>>> import numpy as np
>>> from numpy import linalg as LA
>>> np.set_printoptions(suppress=True, linewidth=100)
>>> K = np.loadtxt("test12.csv", delimiter=",")
>>> K
array([[ 0.9  , -0.7  ,  1.505, -1.5  ],
       [ 0.2  ,  0.8  , -0.753,  0.8  ],
       [-0.1  ,  0.   ,  1.566, -1.6  ],
       [ 0.3  ,  1.   , -0.905,  0.9  ],
       [-2.1  ,  0.   ,  0.285, -0.3  ],
       [-2.   ,  0.9  , -1.295,  1.3  ],
       [ 1.   ,  0.2  , -1.135,  1.1  ],
       [-1.1  ,  0.5  ,  1.487, -1.5  ],
       [ 0.   , -0.6  , -0.487,  0.5  ],
       [ 0.9  , -1.1  ,  1.37 , -1.4  ],
       [-1.5  ,  0.5  ,  0.784, -0.8  ],
       [ 0.1  ,  0.6  , -0.414,  0.4  ],
       [-1.3  , -1.   ,  1.495, -1.5  ],
       [ 0.1  ,  1.4  , -1.17 ,  1.2  ],
       [ 0.7  ,  0.   ,  0.008,  0.   ],
       [-1.3  , -0.2  ,  0.492, -0.5  ],
       [-0.6  ,  0.9  ,  0.387, -0.4  ],
       [-0.6  ,  1.1  , -0.182,  0.2  ],
       [-1.7  ,  0.6  ,  0.604, -0.6  ],
       [ 0.5  , -2.1  ,  1.731, -1.7  ],
       [ 1.   ,  0.1  ,  0.595, -0.6  ],
       [ 0.1  ,  0.2  ,  0.298, -0.3  ]])
>>> d = LA.norm(K[:, None] - K[None], axis=-1)
>>> LA.matrix_rank(d ** 2)
np.int64(6)
>>> d[16].round(6).argsort(kind="stable")[:4]
array([16, 17, 21, 10])
>>> Ac = K - K.mean(axis=0)
>>> Uu, sigma, VT = LA.svd(Ac, full_matrices=False)
>>> np.round(sigma ** 2 / (sigma ** 2).sum(), 3) + 0
array([0.63 , 0.294, 0.076, 0.   ])
>>> np.round((sigma ** 2).sum() ** 2 / (sigma ** 4).sum(), 3)
np.float64(2.043)
>>> m1 = np.loadtxt("run4.csv", delimiter=",")
>>> m1
array([[ 2.,  2.,  0.,  0.],
       [ 0.,  0.,  0.,  0.],
       [ 8.,  8., -2.,  2.],
       [ 8.,  8., -4.,  4.]])
>>> # column 1 repeats column 0
>>> rank = LA.matrix_rank(m1)
>>> rank
np.int64(2)
>>> null = LA.svd(m1)[2][rank:].T
>>> [int(LA.matrix_rank(m1[:i])) for i in range(1, len(m1) + 1)]
[1, 1, 2, 2]
>>> np.round(m1 @ null, 3) + 0
array([[0., 0.],
       [0., 0.],
       [0., 0.],
       [0., 0.]])
>>> np.allclose(m1 @ null, 0)
True
>>> LA.matrix_rank(m1.T @ m1), LA.matrix_rank(m1 @ m1.T)
(np.int64(2), np.int64(2))
>>> [int(LA.matrix_rank(m1[:, :j + 1])) for j in range(4)]
[1, 1, 2, 2]
>>> null.shape
(4, 2)
>>> [int(LA.matrix_rank(np.delete(m1, i, axis=0))) for i in range(4)]
[2, 2, 2, 2]
>>> np.kron(np.eye(2, dtype=int), m1)
array([[ 2.,  2.,  0.,  0.,  0.,  0.,  0.,  0.],
       [ 0.,  0.,  0.,  0.,  0.,  0.,  0.,  0.],
       [ 8.,  8., -2.,  2.,  0.,  0., -0.,  0.],
       [ 8.,  8., -4.,  4.,  0.,  0., -0.,  0.],
       [ 0.,  0.,  0.,  0.,  2.,  2.,  0.,  0.],
       [ 0.,  0.,  0.,  0.,  0.,  0.,  0.,  0.],
       [ 0.,  0., -0.,  0.,  8.,  8., -2.,  2.],
       [ 0.,  0., -0.,  0.,  8.,  8., -4.,  4.]])
>>> np.round(LA.eigvals(m1), 3)
array([0., 2., 2., 0.])
>>> round(LA.det(m1.T), 3)
np.float64(0.0)
>>> round(LA.eigvals(m1).sum().real, 3)
np.float64(4.0)
>>> round(LA.norm(m1, 2) / LA.norm(m1), 3)
np.float64(0.993)
>>> LA.matrix_rank(m1, rtol=0.1)
np.int64(2)
>>> w1 = np.array([[2, 4, 2, 1], [3, 0, 5, 0], [1, 3, 3, 3], [3, 0, 3, 5]])
>>> beta = np.array([3, 3, 2, 2])
>>> act = np.maximum(m1 @ w1 + beta, 0)
>>> act
array([[13., 11., 16.,  4.],
       [ 3.,  3.,  2.,  2.],
       [47., 29., 58., 14.],
       [51., 23., 58., 18.]])
>>> LA.matrix_rank(act)
np.int64(3)
>>> basis = np.array([[3, 5], [3, 1], [2, 2], [0, 2]])
>>> (act @ basis).round(6).argmax(axis=1)
array([1, 1, 1, 1])
>>> w1 @ basis
array([[22, 20],
       [19, 25],
       [18, 20],
       [15, 31]])
>>> ang = np.radians(45)
>>> R = np.eye(4)
>>> R[0, 0] = R[2, 2] = np.cos(ang)
>>> R[0, 2], R[2, 0] = -np.sin(ang), np.sin(ang)
>>> R.round(3)
array([[ 0.707,  0.   , -0.707,  0.   ],
       [ 0.   ,  1.   ,  0.   ,  0.   ],
       [ 0.707,  0.   ,  0.707,  0.   ],
       [ 0.   ,  0.   ,  0.   ,  1.   ]])
>>> out = act @ R.T
>>> np.allclose(act @ act.T, out @ out.T)
True
>>> np.round(LA.det(R), 3), round(np.trace(R), 3)
(np.float64(1.0), np.float64(3.414))
>>> mat = np.loadtxt("sample16.csv", delimiter=",")
>>> mat
array([[ 2.372, -1.351,  1.338, -3.07 , -0.764, -2.848,  8.475, -0.899],
       [-0.798,  0.861,  6.726, -4.442,  1.351, -2.257,  3.947,  3.339],
       [ 3.693, -4.107,  0.74 ,  1.09 ,  0.02 , -2.689, -7.746,  0.73 ],
       [ 0.326,  4.432, -2.352,  2.138,  7.604, -2.308, -2.193,  1.483],
       [ 1.69 ,  4.846,  3.693, -3.768,  3.288, -5.601, -0.26 ,  1.889],
       [ 1.399, -2.31 , -4.688, -4.438, -3.494,  2.097, -5.868, -0.073],
       [-4.032, -1.751, -2.916, -4.304, -4.426,  2.76 , -2.921,  4.232],
       [ 1.888,  2.131,  2.395,  4.461, -5.515, -2.231, -4.528,  3.218],
       [-0.121,  5.524,  0.947, -2.278, -1.424, -5.003, -4.03 , -4.482],
       [-0.569, -2.345,  2.188,  3.835,  0.854, -5.277, -6.407, -2.25 ],
       [-1.754, -0.385,  4.58 , -2.168, -0.381, -1.819,  0.912,  8.174],
       [ 5.5  , -1.341,  2.408, -1.485,  1.082,  6.127, -2.599, -3.807],
       [-3.609,  2.739,  4.515,  0.342,  4.719,  2.705,  5.345,  0.908],
       [ 2.422,  4.836, -4.621, -0.805,  5.337,  0.953, -4.283, -1.003],
       [-3.467, -1.316,  5.466, -0.786, -0.57 , -0.926,  4.019, -6.198],
       [ 0.867, -1.26 ,  3.887, -6.434,  3.401,  0.42 , -2.083,  5.008],
       [ 3.555, -0.781,  1.02 , -8.478,  1.384,  0.809, -0.124,  3.354],
       [ 0.359,  2.061,  0.785,  4.783, -3.264, -2.9  ,  6.121, -3.95 ],
       [-2.293, -7.008,  1.105, -0.076,  1.343,  1.87 , -6.084, -1.448],
       [ 4.562, -7.078,  1.746,  3.561,  0.056,  1.214,  3.429,  0.351],
       [ 3.033, -1.129,  1.074, -6.801, -5.326,  1.151, -2.952,  1.926],
       [-0.963,  7.124, -4.469,  0.815, -3.552,  3.104, -2.257,  0.58 ],
       [-0.135,  2.14 , -1.263,  1.12 , -8.635, -2.652, -1.749,  2.811],
       [ 3.536, -0.138, -0.223, -1.545, -7.972,  0.658, -3.964,  2.31 ],
       [-3.871,  4.711,  4.762,  1.691,  1.456,  4.089,  1.506, -4.023],
       [ 3.66 , -2.135,  5.059,  1.046,  3.73 , -0.285,  4.781,  4.301],
       [ 1.675,  5.696, -5.043, -3.371, -0.207,  1.033,  2.618, -4.472],
       [ 5.873, -2.263,  3.948,  3.517,  2.357, -4.773,  1.172,  1.647],
       [-0.798, -8.609, -0.489,  2.309, -0.97 ,  1.608, -3.959,  0.69 ],
       [ 4.137,  6.651, -0.96 , -2.443,  1.289,  4.615,  2.318, -1.85 ],
       [-4.769, -4.759, -1.033,  0.467,  3.733,  5.467, -1.769,  2.524],
       [ 0.03 , -5.536,  4.84 ,  2.391, -1.438,  0.938, -2.112, -5.727],
       [-3.416,  1.448,  2.481,  0.042,  3.411,  0.288,  2.508,  7.878],
       [ 0.486,  0.165,  1.257,  1.103,  1.419, -2.131, -8.216, -4.783]])
>>> x = np.array([2, 2, 0, 0, 0, 1, 2, 3])
>>> rhs = mat @ x
>>> beta, lr = np.zeros(8), 1 / LA.norm(mat, 2) ** 2
>>> for i in range(50):
...     beta -= lr * mat.T @ (mat @ beta - rhs)
...     if i % 10 == 0: print(i, round(LA.norm(mat @ beta - rhs), 3))
... 
0 35.942
10 2.003
20 0.198
30 0.02
40 0.002
>>> beta.round(3) + 0
array([2., 2., 0., 0., 0., 1., 2., 3.])
>>> np.round(LA.cond(mat), 3)
np.float64(2.21)
>>> np.count_nonzero(mat)
np.int64(272)
>>> np.round(mat.sum(axis=0), 3)
array([ 20.468,  -0.237,  38.903, -21.981,  -0.104,  -1.794, -28.953,  12.388])
>>> np.round(LA.svd(mat, compute_uv=False), 3)
array([27.253, 24.808, 22.975, 20.169, 19.807, 17.844, 15.634, 12.332])
>>> mat[34]
Traceback (most recent call last):
  File "<python-input-58>", line 1, in <module>
    mat[34]
    ~~~^^^^
IndexError: index 34 is out of bounds for axis 0 with size 34
>>> LA.rank(mat)
Traceback (most recent call last):
  File "<python-input-59>", line 1, in <module>
    LA.rank(mat)
    ^^^^^^^
AttributeError: module 'numpy.linalg' has no attribute 'rank'
>>> mat[:, 8]
Traceback (most recent call last):
  File "<python-input-60>", line 1, in <module>
    mat[:, 8]
    ~~~^^^^^^
IndexError: index 8 is out of bounds for axis 1 with size 8
>>> np.abs(mat).max()
np.float64(8.635)
>>> F = np.loadtxt("block11.csv", delimiter=",")
>>> F
array([[0., 0., 0., 3., 0.],
       [0., 4., 0., 0., 1.],
       [8., 0., 0., 8., 0.]])
>>> def softmax(z):
...     e = np.exp(z - z.max(axis=-1, keepdims=True))
...     return e / e.sum(axis=-1, keepdims=True)
... 
>>> np.round(softmax(F[0] + -3), 3)
array([0.042, 0.042, 0.042, 0.834, 0.042])
>>> np.round(softmax(10 * F[0]), 3) + 0
array([0., 0., 0., 1., 0.])
>>> scores = F @ F.T / np.sqrt(5)
>>> np.round(softmax(scores)[0] @ F, 3) + 0
array([7.99 , 0.   , 0.   , 7.994, 0.   ])
>>> np.round(softmax(scores), 3) + 0
array([[0.001, 0.   , 0.999],
       [0.   , 0.999, 0.   ],
       [0.   , 0.   , 1.   ]])
>>> u = np.array([2, -2, 2])
>>> np.convolve(F[0], u)
array([ 0.,  0.,  0.,  6., -6.,  6.,  0.])
>>> np.array([np.convolve(row, u, "same") for row in F])
array([[  0.,   0.,   6.,  -6.,   6.],
       [  8.,  -8.,   8.,   2.,  -2.],
       [-16.,  16.,  16., -16.,  16.]])
>>> np.cross(F[0, :3], F[1, :3])
array([0., 0., 0.])
>>> ang = np.radians(180)
>>> R = np.eye(5)
>>> R[0, 0] = R[4, 4] = np.cos(ang)
>>> R[0, 4], R[4, 0] = -np.sin(ang), np.sin(ang)
>>> R.round(3) + 0
array([[-1.,  0.,  0.,  0.,  0.],
       [ 0.,  1.,  0.,  0.,  0.],
       [ 0.,  0.,  1.,  0.,  0.],
       [ 0.,  0.,  0.,  1.,  0.],
       [ 0.,  0.,  0.,  0., -1.]])
>>> out = F @ R.T
>>> np.allclose(F @ F.T, out @ out.T)
True
>>> np.round(LA.svd(F, compute_uv=False), 3), np.round(LA.svd(out, compute_uv=False), 3)
(array([11.518,  4.123,  2.084]), array([11.518,  4.123,  2.084]))
>>> out.round(3) + 0
array([[ 0.,  0.,  0.,  3.,  0.],
       [ 0.,  4.,  0.,  0., -1.],
       [-8.,  0.,  0.,  8.,  0.]])
>>> np.abs(out - F).max(axis=0)
array([16.,  0.,  0.,  0.,  2.])
>>> out = np.array([[1, 0], [3, 1]])
>>> basis = np.kron(out, F)
>>> basis
array([[ 0.,  0.,  0.,  3.,  0.,  0.,  0.,  0.,  0.,  0.],
       [ 0.,  4.,  0.,  0.,  1.,  0.,  0.,  0.,  0.,  0.],
       [ 8.,  0.,  0.,  8.,  0.,  0.,  0.,  0.,  0.,  0.],
       [ 0.,  0.,  0.,  9.,  0.,  0.,  0.,  0.,  3.,  0.],
       [ 0., 12.,  0.,  0.,  3.,  0.,  4.,  0.,  0.,  1.],
       [24.,  0.,  0., 24.,  0.,  8.,  0.,  0.,  8.,  0.]])
